$ ipython --no-banner

In [1]: import numpy as np

In [2]: from numpy import linalg as LA

In [3]: np.set_printoptions(precision=2, suppress=True, linewidth=140, legacy="1.25")

In [4]: def rnd(a):
   ...:     return np.round(a, 2) + 0
   ...: 

In [5]: K = np.array([[37, 28, 16, 26, 26, 23, 13],
   ...:     [28, 31, 16, 21, 23, 21, 15],
   ...:     [16, 16, 25, 18, 13, 19, 14],
   ...:     [26, 21, 18, 24, 16, 21, 15],
   ...:     [26, 23, 13, 16, 32, 18, 14],
   ...:     [23, 21, 19, 21, 18, 28, 20],
   ...:     [13, 15, 14, 15, 14, 20, 19]])

In [6]: L = LA.cholesky(K)

In [7]: rnd(L @ L.T)
Out[7]: 
array([[37., 28., 16., 26., 26., 23., 13.],
       [28., 31., 16., 21., 23., 21., 15.],
       [16., 16., 25., 18., 13., 19., 14.],
       [26., 21., 18., 24., 16., 21., 15.],
       [26., 23., 13., 16., 32., 18., 14.],
       [23., 21., 19., 21., 18., 28., 20.],
       [13., 15., 14., 15., 14., 20., 19.]])

In [8]: q, Rm = LA.qr(K)

In [9]: rnd(q.T @ q)
Out[9]: 
array([[1., 0., 0., 0., 0., 0., 0.],
       [0., 1., 0., 0., 0., 0., 0.],
       [0., 0., 1., 0., 0., 0., 0.],
       [0., 0., 0., 1., 0., 0., 0.],
       [0., 0., 0., 0., 1., 0., 0.],
       [0., 0., 0., 0., 0., 1., 0.],
       [0., 0., 0., 0., 0., 0., 1.]])

In [10]: print(rnd(abs(Rm[0, 0])), rnd(LA.norm(K[:, 0])))
66.78 66.78

In [11]: np.allclose(Rm.T @ Rm, K.T @ K)
Out[11]: True

In [12]: rnd(q @ Rm)
Out[12]: 
array([[37., 28., 16., 26., 26., 23., 13.],
       [28., 31., 16., 21., 23., 21., 15.],
       [16., 16., 25., 18., 13., 19., 14.],
       [26., 21., 18., 24., 16., 21., 15.],
       [26., 23., 13., 16., 32., 18., 14.],
       [23., 21., 19., 21., 18., 28., 20.],
       [13., 15., 14., 15., 14., 20., 19.]])

In [13]: print(np.trace(q @ q.T))
7.0

In [14]: evals, vecs = LA.eigh(K)

In [15]: x0 = np.array([4, 2, 0, 0, 5, 7, 0])

In [16]: (np.sign(vecs[:, -1].round(6)) == np.sign(vecs[0, -1].round(6))).astype(int)
Out[16]: array([1, 1, 1, 1, 1, 1, 1])

In [17]: rnd(vecs * np.abs(evals) @ vecs.T)
Out[17]: 
array([[37., 28., 16., 26., 26., 23., 13.],
       [28., 31., 16., 21., 23., 21., 15.],
       [16., 16., 25., 18., 13., 19., 14.],
       [26., 21., 18., 24., 16., 21., 15.],
       [26., 23., 13., 16., 32., 18., 14.],
       [23., 21., 19., 21., 18., 28., 20.],
       [13., 15., 14., 15., 14., 20., 19.]])

In [18]: rnd(vecs * np.maximum(evals, 0) @ vecs.T)
Out[18]: 
array([[37., 28., 16., 26., 26., 23., 13.],
       [28., 31., 16., 21., 23., 21., 15.],
       [16., 16., 25., 18., 13., 19., 14.],
       [26., 21., 18., 24., 16., 21., 15.],
       [26., 23., 13., 16., 32., 18., 14.],
       [23., 21., 19., 21., 18., 28., 20.],
       [13., 15., 14., 15., 14., 20., 19.]])

In [19]: print(x0 @ K @ x0)
7972

In [20]: X = np.load("a.npy")

In [21]: X
Out[21]: 
array([[4., 3., 0., 0., 0., 3., 3.],
       [3., 4., 0., 0., 0., 3., 3.],
       [0., 0., 4., 3., 3., 0., 0.],
       [0., 0., 3., 4., 3., 0., 0.],
       [0., 0., 3., 3., 4., 0., 0.],
       [3., 3., 0., 0., 0., 4., 3.],
       [3., 3., 0., 0., 0., 3., 4.]])

In [22]: x0 = np.array([1, 2, 3, 0, 1, 0, 0])

In [23]: target = X @ x0

In [24]: print(target)
[10. 11. 15. 12. 13.  9.  9.]

In [25]: rnd(LA.solve(X, target))
Out[25]: array([1., 2., 3., 0., 1., 0., 0.])

In [26]: rnd(LA.solve(X, X[:, 1]))
Out[26]: array([0., 1., 0., 0., 0., 0., 0.])

In [27]: rnd(LA.solve(X, target + X[:, 0]))
Out[27]: array([2., 2., 3., 0., 1., 0., 0.])

In [28]: evals, vecs = LA.eigh(X)

In [29]: x0 = np.array([3, -2, -3, 0, 2, 0, -1])

In [30]: x0 @ X @ x0
Out[30]: 30.0

In [31]: print(np.abs(X).sum(axis=1).max(), np.abs(evals).max())
13.0 13.0

In [32]: print(rnd(vecs * np.abs(evals) @ vecs.T))
[[4. 3. 0. 0. 0. 3. 3.]
 [3. 4. 0. 0. 0. 3. 3.]
 [0. 0. 4. 3. 3. 0. 0.]
 [0. 0. 3. 4. 3. 0. 0.]
 [0. 0. 3. 3. 4. 0. 0.]
 [3. 3. 0. 0. 0. 4. 3.]
 [3. 3. 0. 0. 0. 3. 4.]]

In [33]: u = np.array([0, 2, 2, 1, 1, 2, 2])

In [34]: Y = X + np.outer(u, np.eye(7)[1])

In [35]: rnd(LA.det(Y) / LA.det(X)), rnd(1 + LA.solve(X, u)[1])
Out[35]: (1.62, 1.62)

In [36]: LA.matrix_rank(Y - X)
Out[36]: 1

In [37]: feats = np.loadtxt("x.csv", delimiter=",")

In [38]: feats
Out[38]: 
array([[3., 8., 9., 4., 0., 2., 4., 3., 0., 6., 1., 0., 3.],
       [0., 0., 4., 1., 7., 3., 1., 0., 2., 5., 5., 5., 6.],
       [2., 9., 5., 1., 7., 8., 9., 1., 4., 3., 9., 2., 5.],
       [6., 2., 1., 5., 8., 8., 4., 2., 2., 1., 1., 5., 7.],
       [8., 4., 3., 4., 3., 3., 5., 6., 0., 7., 5., 2., 9.],
       [7., 7., 9., 8., 8., 7., 8., 9., 8., 1., 3., 1., 7.],
       [9., 1., 9., 5., 2., 1., 7., 3., 1., 5., 5., 6., 8.],
       [5., 5., 3., 3., 7., 1., 1., 5., 4., 4., 4., 8., 3.],
       [3., 4., 9., 5., 5., 4., 7., 4., 9., 2., 0., 2., 3.],
       [0., 9., 4., 2., 0., 2., 4., 0., 7., 4., 7., 2., 1.],
       [2., 0., 5., 3., 8., 5., 7., 7., 7., 0., 8., 6., 8.],
       [8., 9., 0., 6., 0., 7., 2., 0., 9., 4., 0., 6., 3.],
       [3., 2., 8., 6., 3., 9., 6., 7., 1., 5., 3., 8., 7.]])

In [39]: x0 = np.array([5, 3, 5, 1, 2, 3, 4, 4, 0, 0, 4, 5, 2])

In [40]: np.einsum("ij,j->i", feats, x0)
Out[40]: array([132., 105., 197., 153., 178., 245., 211., 161., 159., 111., 203., 138., 218.])

In [41]: np.sign((feats @ x0).round(6))
Out[41]: array([1., 1., 1., 1., 1., 1., 1., 1., 1., 1., 1., 1., 1.])

In [42]: feats @ (2 * x0)
Out[42]: array([264., 210., 394., 306., 356., 490., 422., 322., 318., 222., 406., 276., 436.])

In [43]: feats @ x0
Out[43]: array([132., 105., 197., 153., 178., 245., 211., 161., 159., 111., 203., 138., 218.])
